In [1]: import numpy as np

In [2]: import numpy.linalg as la

In [3]: np.set_printoptions(precision=3, suppress=True, linewidth=200, sign=" ")

In [4]: data = np.load("mat.npy")

In [5]: print(data)
[[-1  0  1  2]
 [ 3  4  5  6]
 [ 7  8  9 10]
 [11 12 13 14]
 [15 16 17 18]
 [19 20 21 22]
 [23 24 25 26]
 [27 28 29 30]]

In [6]: # looks like rank 2

In [7]: rank = la.matrix_rank(data)

In [8]: print(rank)
2

In [9]: N = la.svd(data)[2][rank:].T

In [10]: print(np.allclose(data @ N, 0))
True

In [11]: print(N.shape)
(4, 2)

In [12]: print(np.argsort(-la.norm(data, axis=0).round(6), kind="stable")[:3])
[ 3  2  1]

In [13]: print(round(la.norm(data, 2) / la.norm(data), 3))
0.999

In [14]: print(la.matrix_rank(data, rtol=0.1))
1

In [15]: T = np.stack([data, 3 * data, data[::-1]])

In [16]: print(np.einsum("bij,cij->bc", T, T))
[[  9456  28368   4080]
 [ 28368  85104  12240]
 [  4080  12240   9456]]

In [17]: print(la.matrix_rank(T))
[ 2  2  2]

In [18]: print(la.norm(T, axis=(1, 2)))
[  97.242  291.726   97.242]

In [19]: Uu, s, Vt = la.svd(data)

In [20]: V = Vt[:(s > 1e-8).sum()]

In [21]: rng = np.random.default_rng(710)

In [22]: x0 = data[5] + -1 * data[2] + rng.integers(2) * np.eye(4)[1]

In [23]: print(x0)
[ 12.  12.  12.  12.]

In [24]: print(np.diag(V.T @ V))
[ 0.7  0.3  0.3  0.7]

In [25]: print(V.T @ V)
[[ 0.7  0.4  0.1 -0.2]
 [ 0.4  0.3  0.2  0.1]
 [ 0.1  0.2  0.3  0.4]
 [-0.2  0.1  0.4  0.7]]

In [26]: W0 = np.load("x.npy")

In [27]: print(W0)
[[ 3  0  0  1  1  3  0]
 [ 1  2  2  2  3  0  1]
 [ 2  1  0  2  3  3  2]
 [ 1  1  0  1  3  0  0]
 [ 0  0  1  0  1  0  3]
 [ 3  1  3  0  1  2  2]
 [ 1 -4 -4 -3 -5  3 -2]]

In [28]: # rank 6

In [29]: rank = la.matrix_rank(W0)

In [30]: print(rank)
6

In [31]: N = la.svd(W0)[2][rank:].T

In [32]: print([int(la.matrix_rank(W0[:, :j + 1])) for j in range(7)])
[1, 2, 3, 4, 5, 6, 6]

In [33]: print(N[:, 0] / N[np.abs(N[:, 0]).round(6).argmax(), 0])
[ 0.833  1.    -0.833  0.167 -0.667 -0.667  0.5  ]

In [34]: print(la.matrix_rank(W0.T @ W0), la.matrix_rank(W0 @ W0.T))
6 6

In [35]: print(la.lstsq(W0[:-1].T, W0[-1])[2])
6

In [36]: print(np.allclose(W0[:-1].T @ la.lstsq(W0[:-1].T, W0[-1])[0], W0[-1]))
True

In [37]: print(np.round(np.trace(la.pinv(W0) @ W0), 3))
6.0

In [38]: print(np.abs(np.diag(la.qr(W0)[1])) > 1e-9)
[ True  True  True  True  True  True False]
